>>> import numpy as np
>>> import numpy.linalg as la
>>> np.set_printoptions(precision=2, suppress=True, linewidth=200)
>>> def tidy(a):
...     return np.round(a, 2) + 0
... 
>>> J = np.load("dump.npy")
>>> J
array([[ 0.18,  0.01, -0.09],
       [ 6.31,  2.45, -0.09],
       [ 4.36,  1.52, -0.06],
       [ 1.99,  0.64, -0.05],
       [ 6.17,  2.42,  0.12],
       [ 6.26,  2.32,  0.09],
       [ 0.11, -0.01,  0.08],
       [ 0.04, -0.03,  0.02],
       [-0.07,  0.01,  0.04],
       [ 4.31,  1.65, -0.05],
       [ 6.41,  2.37,  0.12],
       [ 4.26,  1.62, -0.15],
       [ 0.18,  0.13, -0.07],
       [ 4.07,  1.62,  0.01],
       [ 6.41,  2.5 , -0.13],
       [ 2.34,  0.57,  0.  ],
       [ 4.25,  1.66,  0.04],
       [ 4.35,  1.59, -0.11],
       [ 6.33,  2.38,  0.16],
       [ 2.25,  0.82, -0.01],
       [ 2.16,  0.72,  0.07],
       [ 4.14,  1.51,  0.03],
       [ 6.17,  2.33, -0.14],
       [ 2.05,  0.77, -0.03],
       [ 6.3 ,  2.31, -0.07]])
>>> dist = la.norm(J[:, None] - J[None], axis=-1)
>>> tidy(dist[:5, :5])
array([[0.  , 6.6 , 4.44, 1.92, 6.46],
       [6.6 , 0.  , 2.16, 4.68, 0.25],
       [4.44, 2.16, 0.  , 2.53, 2.03],
       [1.92, 4.68, 2.53, 0.  , 4.55],
       [6.46, 0.25, 2.03, 4.55, 0.  ]])
>>> dist[19].round(6).argsort(kind="stable")[:4]
array([19, 20, 23, 15])
>>> th = np.radians(120)
>>> r_ = np.eye(3)
>>> r_[2, 2] = r_[1, 1] = np.cos(th)
>>> r_[2, 1], r_[1, 2] = -np.sin(th), np.sin(th)
>>> tidy(r_)
array([[ 1.  ,  0.  ,  0.  ],
       [ 0.  , -0.5 ,  0.87],
       [ 0.  , -0.87, -0.5 ]])
>>> B = J @ r_.T
>>> tidy(la.det(r_)), tidy(np.trace(r_))
(np.float64(1.0), np.float64(0.0))
>>> np.allclose(la.norm(J, axis=1), la.norm(B, axis=1))
True
>>> left, s, Vh = la.svd(J, full_matrices=False)
>>> tidy(np.sqrt((s ** 2).sum())), tidy(la.norm(J))
(np.float64(23.09), np.float64(23.09))
>>> tidy(Vh @ Vh.T)
array([[1., 0., 0.],
       [0., 1., 0.],
       [0., 0., 1.]])
>>> tidy(np.abs(Vh[0]))
array([0.94, 0.35, 0.  ])
>>> np.abs(left[:, 0]).round(6).argmax()
np.int64(14)
>>> P = J @ la.solve(J.T @ J, J.T)
>>> tidy(P @ J[:, 2])
array([-0.09, -0.09, -0.06, -0.05,  0.12,  0.09,  0.08,  0.02,  0.04, -0.05,  0.12, -0.15, -0.07,  0.01, -0.13,  0.  ,  0.04, -0.11,  0.16, -0.01,  0.07,  0.03, -0.14, -0.03, -0.07])
>>> tidy(la.eigvalsh(P))
array([0., 0., 0., 0., 0., 0., 0., 0., 0., 0., 0., 0., 0., 0., 0., 0., 0., 0., 0., 0., 0., 0., 1., 1., 1.])
>>> tidy(np.trace(P))
np.float64(3.0)
>>> m1 = np.loadtxt("mat.csv", delimiter=",")
>>> m1
array([[-3.,  0.,  3.,  0.],
       [ 0.,  0.,  2.,  0.],
       [-1.,  1., -3.,  0.],
       [ 0.,  0.,  0.,  3.]])
>>> def softmax(z):
...     e = np.exp(z - z.max(axis=-1, keepdims=True))
...     return e / e.sum(axis=-1, keepdims=True)
... 
>>> tidy(softmax(m1[3] + -3))
array([0.04, 0.04, 0.04, 0.87])
>>> tidy(softmax(10 * m1[3]))
array([0., 0., 0., 1.])
>>> tidy(softmax(m1).sum(axis=1))
array([1., 1., 1., 1.])
>>> scores = m1 @ m1.T / np.sqrt(4)
>>> tidy(softmax(scores)[3] @ m1)
array([-0.04,  0.01,  0.02,  2.9 ])
>>> tidy(softmax(scores + np.triu(np.full(scores.shape, -np.inf), 1)))
array([[1.  , 0.  , 0.  , 0.  ],
       [0.73, 0.27, 0.  , 0.  ],
       [0.  , 0.  , 1.  , 0.  ],
       [0.01, 0.01, 0.01, 0.97]])
>>> B = np.array([[1, 2, 2, 1], [1, 1, 1, 1], [2, 3, 3, 3], [2, 2, 3, 3]])
>>> A = np.triu(B, 1)
>>> A
array([[0, 2, 2, 1],
       [0, 0, 1, 1],
       [0, 0, 0, 3],
       [0, 0, 0, 0]])
>>> B = np.array([[8, 3, 5], [9, 2, 1], [4, 6, 7], [9, 2, 6]])
>>> B.T @ A.T
array([[35, 13, 27,  0],
       [18,  8,  6,  0],
       [22, 13, 18,  0]])
>>> np.einsum("ij->j", A)
array([0, 2, 3, 5])
>>> la.matrix_rank(A @ B)
np.int64(3)
>>> np.einsum("ij,ij->i", A, A)
array([9, 2, 9, 0])
>>> np.einsum("ik,kj->ij", A, B)
array([[35, 18, 22],
       [13,  8, 13],
       [27,  6, 18],
       [ 0,  0,  0]])
>>> np.vstack([A, B.T]).shape
(7, 4)
>>> W0 = np.array([[-2.93, 0.5, -0.6],
...     [-6.96, -0.7, -1.4],
...     [-5.44, 1.7, -1.1],
...     [-8.54, 0.0, -1.7],
...     [6.57, -0.1, 1.3],
...     [-3.98, 1.1, -0.8],
...     [0.04, -0.2, 0.0],
...     [-2.04, 1.3, -0.4],
...     [-11.38, 1.1, -2.3],
...     [1.57, 1.2, 0.3],
...     [9.42, -0.6, 1.9],
...     [6.6, -1.3, 1.3],
...     [0.53, -0.4, 0.1],
...     [5.97, 0.5, 1.2],
...     [-0.46, -0.5, -0.1]])
>>> rng = np.random.default_rng(66534)
>>> B = W0 + rng.integers(-2, 3, (15, 2)) @ rng.integers(-2, 3, (2, 3))
>>> tidy(B)
array([[ -3.93,   1.5 ,   0.4 ],
       [ -4.96,  -2.7 ,  -1.4 ],
       [ -3.44,  -0.3 ,  -5.1 ],
       [ -7.54,  -1.  ,  -3.7 ],
       [  4.57,   1.9 ,   1.3 ],
       [ -1.98,  -0.9 ,  -3.8 ],
       [  0.04,  -0.2 ,  -2.  ],
       [ -2.04,   1.3 ,   1.6 ],
       [-10.38,   0.1 ,  -5.3 ],
       [  2.57,   0.2 ,  -1.7 ],
       [ 10.42,  -1.6 ,  -1.1 ],
       [  6.6 ,  -1.3 ,   3.3 ],
       [  0.53,  -0.4 ,   2.1 ],
       [  7.97,  -1.5 ,   1.2 ],
       [  1.54,  -2.5 ,  -4.1 ]])
>>> la.matrix_rank(B - W0, tol=1e-8)
np.int64(2)
>>> tidy(B - W0)
array([[-1.,  1.,  1.],
       [ 2., -2.,  0.],
       [ 2., -2., -4.],
       [ 1., -1., -2.],
       [-2.,  2.,  0.],
       [ 2., -2., -3.],
       [ 0.,  0., -2.],
       [ 0.,  0.,  2.],
       [ 1., -1., -3.],
       [ 1., -1., -2.],
       [ 1., -1., -3.],
       [ 0.,  0.,  2.],
       [ 0.,  0.,  2.],
       [ 2., -2.,  0.],
       [ 2., -2., -4.]])
>>> tidy(la.svd(B - W0, compute_uv=False))
array([10.93,  4.75,  0.  ])
>>> B = np.c_[W0[:, :1] @ np.array([[8]]), np.array([3, 3, 3, 3, 0, 0, 1, 3, 3, 3, 2, 1, 0, 1, 3])]
>>> B
array([[-23.44,   3.  ],
       [-55.68,   3.  ],
       [-43.52,   3.  ],
       [-68.32,   3.  ],
       [ 52.56,   0.  ],
       [-31.84,   0.  ],
       [  0.32,   1.  ],
       [-16.32,   3.  ],
       [-91.04,   3.  ],
       [ 12.56,   3.  ],
       [ 75.36,   2.  ],
       [ 52.8 ,   1.  ],
       [  4.24,   0.  ],
       [ 47.76,   1.  ],
       [ -3.68,   3.  ]])
>>> la.matrix_rank(np.c_[W0, B])
np.int64(4)
>>> tidy(la.lstsq(W0, B[:, 0])[0])
array([8., 0., 0.])
>>> P = W0 @ la.solve(W0.T @ W0, W0.T)
>>> tidy(np.trace(P))
np.float64(3.0)
>>> mat = np.load("arr.npy")
>>> mat
array([[0, 0, 0],
       [2, 0, 0],
       [0, 7, 0],
       [0, 3, 0],
       [2, 0, 0],
       [4, 0, 0],
       [0, 3, 0],
       [0, 7, 0],
       [4, 0, 0],
       [0, 7, 0],
       [4, 0, 0],
       [0, 0, 0],
       [0, 7, 0],
       [4, 0, 0],
       [0, 0, 0],
       [2, 0, 0],
       [0, 0, 0],
       [4, 0, 0],
       [2, 0, 0],
       [4, 0, 0],
       [0, 0, 0],
       [0, 3, 0]])
>>> rank = la.matrix_rank(mat)
>>> rank
np.int64(2)
>>> null = la.svd(mat)[2][rank:].T
>>> [int(la.matrix_rank(np.delete(mat, i, axis=0))) for i in range(22)]
[2, 2, 2, 2, 2, 2, 2, 2, 2, 2, 2, 2, 2, 2, 2, 2, 2, 2, 2, 2, 2, 2]
>>> null[:, 0] / null[np.abs(null[:, 0]).round(6).argmax(), 0]
array([0., 0., 1.])
>>> la.matrix_rank(mat.T @ mat), la.matrix_rank(mat @ mat.T)
(np.int64(2), np.int64(2))
>>> null.shape
(3, 1)
>>> th = np.radians(36)
>>> r_ = np.eye(3)
>>> r_[2, 2] = r_[0, 0] = np.cos(th)
>>> r_[2, 0], r_[0, 2] = -np.sin(th), np.sin(th)
>>> tidy(r_)
array([[ 0.81,  0.  ,  0.59],
       [ 0.  ,  1.  ,  0.  ],
       [-0.59,  0.  ,  0.81]])
>>> B = mat @ r_.T
>>> tidy(la.svd(mat, compute_uv=False)), tidy(la.svd(B, compute_uv=False))
(array([14.93, 10.58,  0.  ]), array([14.93, 10.58,  0.  ]))
>>> tidy(B)
array([[ 0.  ,  0.  ,  0.  ],
       [ 1.62,  0.  , -1.18],
       [ 0.  ,  7.  ,  0.  ],
       [ 0.  ,  3.  ,  0.  ],
       [ 1.62,  0.  , -1.18],
       [ 3.24,  0.  , -2.35],
       [ 0.  ,  3.  ,  0.  ],
       [ 0.  ,  7.  ,  0.  ],
       [ 3.24,  0.  , -2.35],
       [ 0.  ,  7.  ,  0.  ],
       [ 3.24,  0.  , -2.35],
       [ 0.  ,  0.  ,  0.  ],
       [ 0.  ,  7.  ,  0.  ],
       [ 3.24,  0.  , -2.35],
       [ 0.  ,  0.  ,  0.  ],
       [ 1.62,  0.  , -1.18],
       [ 0.  ,  0.  ,  0.  ],
       [ 3.24,  0.  , -2.35],
       [ 1.62,  0.  , -1.18],
       [ 3.24,  0.  , -2.35],
       [ 0.  ,  0.  ,  0.  ],
       [ 0.  ,  3.  ,  0.  ]])
